$ python3 -q
>>> import numpy as np
>>> import numpy.linalg as la
>>> np.set_printoptions(precision=2, suppress=True, linewidth=200, floatmode="fixed")
>>> def rnd(a):
...     return np.round(a, 2) + 0
... 
>>> feats = np.array([[1, -2, 4, -8], [1, -1, 1, -1], [1, 0, 0, 0]])
>>> # row 0 dominates
>>> other = np.array([[0, 0, -1], [1, -1, -4], [-3, 1, -2], [4, 5, -2]])
>>> feats @ other
array([[-46, -34,  15],
       [ -8,  -3,   3],
       [  0,   0,  -1]])
>>> la.matrix_rank(np.vstack([feats, other.T]))
np.int64(4)
>>> np.vstack([feats, other.T]).shape
(6, 4)
>>> la.matrix_rank(feats @ other)
np.int64(3)
>>> np.einsum("ij->j", feats)
array([ 3, -3,  5, -9])
>>> rng = np.random.default_rng(28)
>>> other = feats + rng.integers(-2, 3, (3, 1)) @ rng.integers(-2, 3, (1, 4))
>>> other
array([[ 3,  0,  5, -7],
       [ 5,  3,  3,  1],
       [-1, -2, -1, -1]])
>>> np.abs(other - feats).sum(axis=1)
array([ 6, 12,  6])
>>> rnd(la.svd(other - feats, compute_uv=False))
array([7.75, 0.00, 0.00])
>>> G = other.T @ other
>>> (other @ other.T).shape
(3, 3)
>>> np.allclose(G, G.T)
True
>>> rnd(la.svd(other, compute_uv=False) ** 2)
array([94.27, 38.68,  1.05])
>>> np.diag(G)
array([35, 13, 35, 51])
>>> rnd(la.eigvalsh(G)[::-1])
array([94.27, 38.68,  1.05,  0.00])
>>> la.matrix_rank(G)
np.int64(3)
>>> K = np.eye(3, dtype=int)[rng.permutation(3)]
>>> K
array([[1, 0, 0],
       [0, 0, 1],
       [0, 1, 0]])
>>> # equal to its transpose
>>> ev, V = la.eig(K)
>>> rnd(np.sort(la.eigvals(K @ K)))
array([1.00, 1.00, 1.00])
>>> ev
array([ 1.00, -1.00,  1.00])
>>> np.prod(ev)
np.float64(-1.0)
>>> rnd(np.sort(la.eigvals(la.inv(K))))
array([-1.00,  1.00,  1.00])
